$ python -q
>>> import numpy as np
>>> np.set_printoptions(precision=3, suppress=True, linewidth=120)
>>> rnd = lambda a: np.round(a, 3) + 0
>>> arr = np.loadtxt("w.csv", delimiter=",")
>>> arr
array([[  -1.,   -3.,    5.,    4.],
       [  -5.,  -12.,    4.,   13.],
       [ -11.,   -7.,    3.,   15.],
       [  -2.,   -9.,   -6.,   18.],
       [   6.,  -18.,  -10.,   12.],
       [   1.,  -25.,   -5.,   11.],
       [   5.,  -27.,    3.,   10.],
       [  13.,  -23.,   -4.,    3.],
       [  18.,  -31.,   -9.,    8.],
       [  17.,  -36.,   -4.,   16.],
       [  10.,  -41.,   -5.,   12.],
       [   9.,  -42.,    1.,    4.],
       [   2.,  -40.,   -6.,   13.],
       [   8.,  -41.,  -12.,    5.],
       [   1.,  -46.,  -14.,   11.],
       [   7.,  -43.,  -15.,    7.],
       [   2.,  -50.,  -19.,   14.],
       [   2.,  -57.,  -26.,    9.],
       [   2.,  -66.,  -19.,    3.],
       [  -2.,  -72.,  -27.,    1.],
       [ -11.,  -78.,  -35.,   -5.],
       [ -18.,  -77.,  -36.,  -13.],
       [ -11.,  -84.,  -28.,   -8.],
       [  -3.,  -93.,  -34.,  -12.],
       [ -11.,  -84.,  -33.,   -9.],
       [ -12.,  -81.,  -27.,  -18.],
       [  -8.,  -75.,  -23.,  -24.],
       [  -4.,  -81.,  -15.,  -23.],
       [  -7.,  -80.,  -15.,  -28.],
       [  -4.,  -76.,  -12.,  -31.],
       [   3.,  -70.,  -17.,  -26.],
       [  -1.,  -74.,  -21.,  -17.],
       [  -3.,  -71.,  -20.,  -15.],
       [   3.,  -76.,  -29.,  -11.],
       [  -4.,  -77.,  -27.,  -11.],
       [  -2.,  -77.,  -36.,  -14.],
       [  -6.,  -84.,  -28.,  -11.],
       [ -10.,  -84.,  -20.,   -6.],
       [ -17.,  -78.,  -27.,   -5.],
       [ -10.,  -73.,  -23.,    0.],
       [  -5.,  -79.,  -22.,    5.],
       [ -11.,  -86.,  -14.,   11.],
       [ -18.,  -91.,  -14.,   17.],
       [ -18.,  -95.,   -5.,   12.],
       [ -21., -101.,    2.,   20.],
       [ -13., -103.,    1.,   18.]])
>>> Z = arr[[40, 26]].astype(float)
>>> for _ in range(7):
...     z = np.linalg.norm(arr[:, None] - Z, axis=-1).argmin(axis=1)
...     Z = np.array([arr[z == j].mean(axis=0) for j in range(2)])
... 
>>> z
array([0, 0, 0, 0, 0, 0, 0, 0, 0, 0, 0, 0, 0, 0, 0, 0, 0, 1, 1, 1, 1, 1, 1, 1, 1, 1, 1, 1, 1, 1, 1, 1, 1, 1, 1, 1, 1,
       1, 1, 1, 1, 1, 1, 1, 1, 1])
>>> rnd(Z[1] - Z[0])
array([-12.292, -51.045, -16.254, -16.939])
>>> np.bincount(z)
array([17, 29])
>>> rnd(Z)
array([[  4.706, -29.059,  -5.471,  10.353],
       [ -7.586, -80.103, -21.724,  -6.586]])
>>> P = arr @ np.linalg.solve(arr.T @ arr, arr.T)
>>> rnd(np.trace(P))
np.float64(4.0)
>>> np.allclose(P @ P, P)
True
>>> rnd(np.linalg.eigvalsh(P))
array([0., 0., 0., 0., 0., 0., 0., 0., 0., 0., 0., 0., 0., 0., 0., 0., 0., 0., 0., 0., 0., 0., 0., 0., 0., 0., 0., 0.,
       0., 0., 0., 0., 0., 0., 0., 0., 0., 0., 0., 0., 0., 0., 1., 1., 1., 1.])
>>> cen = arr - arr.mean(axis=0)
>>> U, sigma, Vh = np.linalg.svd(cen, full_matrices=False)
>>> rnd(cen.mean(axis=0))
array([0., 0., 0., 0.])
>>> rnd(sigma ** 2 / (sigma ** 2).sum())
array([0.759, 0.149, 0.053, 0.039])
>>> (np.sign(U[:, 0]) == np.sign(U[0, 0])).astype(int)
array([1, 1, 1, 1, 1, 1, 1, 1, 1, 1, 1, 1, 1, 1, 1, 1, 1, 1, 0, 0, 0, 0, 0, 0, 0, 0, 0, 0, 0, 0, 0, 0, 0, 0, 0, 0, 0,
       0, 0, 0, 0, 0, 0, 0, 0, 0])
>>> np.abs(Vh[0]).argmax()
np.int64(1)
>>> rnd((sigma ** 2).sum() ** 2 / (sigma ** 4).sum())
np.float64(1.66)
>>> rnd(Vh[0] * np.sign(Vh[0, np.abs(Vh[0]).argmax()]))
array([0.19 , 0.905, 0.272, 0.266])
